$ python3 -q
>>> import numpy as np
>>> from numpy import linalg as LA
>>> np.set_printoptions(precision=4, suppress=True, linewidth=120, legacy="1.25")
>>> M = np.load("m.npy")
>>> M
array([[1.   , 0.7  , 0.49 , 0.343],
       [0.7  , 1.   , 0.7  , 0.49 ],
       [0.49 , 0.7  , 1.   , 0.7  ],
       [0.343, 0.49 , 0.7  , 1.   ]])
>>> # symmetric, so the eigenvalues are real
>>> vec = np.ones(4)
>>> for _ in range(7):
...     vec = M @ vec
...     vec /= LA.norm(vec)
...     print(round(vec @ M @ vec, 4))
... 
2.7246
2.7248
2.7248
2.7248
2.7248
2.7248
2.7248
>>> round(LA.eigvalsh(M)[-1], 4)
2.7248
>>> vec
array([0.4614, 0.5358, 0.5358, 0.4614])
>>> feats = np.load("run16.npy")
>>> feats
array([[-3, -3, -3, -3],
       [ 0,  3,  0,  3],
       [-3, -3, -3, -3],
       [ 0,  3,  0,  3]])
>>> # rows 0 and 2 are equal
>>> U, sig, VT = LA.svd(feats)
>>> np.argmax(sig[:-1] / (sig[1:] + 1e-6)) + 1
2
>>> sig.round(4) + 0
array([9.7082, 3.7082, 0.    , 0.    ])
>>> A2 = U[:, :2] @ np.diag(sig[:2]) @ VT[:2]
>>> np.round(LA.norm(feats - A2, 2), 4), round(sig[2], 4)
(0.0, 0.0)
>>> LA.matrix_rank(A2)
2
>>> round(np.abs(feats - A2).max(), 4)
0.0
>>> round(float(LA.norm(feats - A2) / LA.norm(feats)), 4)
0.0
>>> vec = np.array([1, -2, -1, -2])
>>> a = np.maximum(feats @ vec, 0)
>>> np.maximum(feats @ (3 * vec), 0)
array([36,  0, 36,  0])
>>> np.tanh(feats @ vec)
array([ 1., -1.,  1., -1.])
>>> feats * (a > 1e-9)[:, None]
array([[-3, -3, -3, -3],
       [ 0,  0,  0,  0],
       [-3, -3, -3, -3],
       [ 0,  0,  0,  0]])
>>> np.flatnonzero(a > 1e-9)
array([0, 2])
>>> U, sig, VT = LA.svd(feats, full_matrices=False)
>>> np.round(U.T @ U, 4) + 0
array([[1., 0., 0., 0.],
       [0., 1., 0., 0.],
       [0., 0., 1., 0.],
       [0., 0., 0., 1.]])
>>> np.cumsum(sig ** 2) / np.sum(sig ** 2)
array([0.8727, 1.    , 1.    , 1.    ])
>>> (sig > 1e-8).sum()
2
>>> np.round(sig / sig[0], 4) + 0
array([1.   , 0.382, 0.   , 0.   ])
>>> np.abs(VT[0])
array([0.3717, 0.6015, 0.3717, 0.6015])
>>> np.round(U.T @ feats @ VT.T, 4) + 0
array([[9.7082, 0.    , 0.    , 0.    ],
       [0.    , 3.7082, 0.    , 0.    ],
       [0.    , 0.    , 0.    , 0.    ],
       [0.    , 0.    , 0.    , 0.    ]])
>>> J = np.array([[-24, -8, 16], [-12, -4, 8], [15, 5, -10], [12, 4, -8]])
>>> rank = LA.matrix_rank(feats)
>>> rank
2
>>> N = LA.svd(feats)[2][rank:].T
>>> np.allclose(feats @ N, 0)
True
>>> np.round(N @ N.T, 4) + 0
array([[ 0.5,  0. , -0.5,  0. ],
       [ 0. ,  0.5,  0. , -0.5],
       [-0.5,  0. ,  0.5,  0. ],
       [ 0. , -0.5,  0. ,  0.5]])
>>> [int(LA.matrix_rank(feats[:, :j + 1])) for j in range(4)]
[1, 2, 2, 2]
>>> U, sig, VT = LA.svd(J)
>>> sig.round(4) + 0
array([41.1582,  0.    ,  0.    ])
>>> A2 = U[:, :1] @ np.diag(sig[:1]) @ VT[:1]
>>> np.round(np.abs(J - A2).max(), 4)
0.0
>>> LA.matrix_rank(A2)
1
>>> np.round(LA.norm(J - A2) / LA.norm(J), 4)
0.0
>>> A2
array([[-24.,  -8.,  16.],
       [-12.,  -4.,   8.],
       [ 15.,   5., -10.],
       [ 12.,   4.,  -8.]])
>>> np.argsort(-LA.norm(J, axis=0).round(6), kind="stable")[:3]
array([0, 2, 1])
>>> LA.matrix_rank(J, rtol=0.1)
1
>>> [round(float(x), 4) for x in LA.svd(J, compute_uv=False)[:3]]
[41.1582, 0.0, 0.0]
>>> round(float(LA.norm(J, 2) / LA.norm(J)), 4)
1.0
>>> rank = LA.matrix_rank(J)
>>> rank
1
>>> N = LA.svd(J)[2][rank:].T
>>> np.allclose(J @ N, 0)
True
>>> N.shape
(3, 2)
>>> [int(LA.matrix_rank(J[:i])) for i in range(1, len(J) + 1)]
[1, 1, 1, 1]
>>> mat = np.maximum(np.array([[-3, -3],
...     [-2, -3],
...     [3, -2],
...     [1, 2],
...     [-3, 1],
...     [-3, -2],
...     [0, -2],
...     [-1, -2],
...     [2, 2],
...     [-3, -2],
...     [3, 1],
...     [3, -1],
...     [-1, 2],
...     [-3, -3],
...     [1, -3]]) @ np.array([[-7, 3, 4], [-2, -3, -1]]) + np.array([-4, 1, 0]), 0)
>>> mat
array([[23,  1,  0],
       [16,  4,  0],
       [ 0, 16, 14],
       [ 0,  0,  2],
       [15,  0,  0],
       [21,  0,  0],
       [ 0,  7,  2],
       [ 7,  4,  0],
       [ 0,  1,  6],
       [21,  0,  0],
       [ 0,  7, 11],
       [ 0, 13, 13],
       [ 0,  0,  0],
       [23,  1,  0],
       [ 0, 13,  7]])
>>> f = np.array([2, 2])
>>> np.array([np.convolve(row, f, "same") for row in mat])
array([[46, 48,  2],
       [32, 40,  8],
       [ 0, 32, 60],
       [ 0,  0,  4],
       [30, 30,  0],
       [42, 42,  0],
       [ 0, 14, 18],
       [14, 22,  8],
       [ 0,  2, 14],
       [42, 42,  0],
       [ 0, 14, 36],
       [ 0, 26, 52],
       [ 0,  0,  0],
       [46, 48,  2],
       [ 0, 26, 40]])
>>> np.cross(mat[4, :3], mat[5, :3])
array([0, 0, 0])
>>> A2 = mat[0, 0] * mat[1:] - np.outer(mat[1:, 0], mat[0])
>>> A2
array([[  0,  76,   0],
       [  0, 368, 322],
       [  0,   0,  46],
       [  0, -15,   0],
       [  0, -21,   0],
       [  0, 161,  46],
       [  0,  85,   0],
       [  0,  23, 138],
       [  0, -21,   0],
       [  0, 161, 253],
       [  0, 299, 299],
       [  0,   0,   0],
       [  0,   0,   0],
       [  0, 299, 161]])
>>> LA.matrix_rank(A2), LA.matrix_rank(mat)
(2, 3)
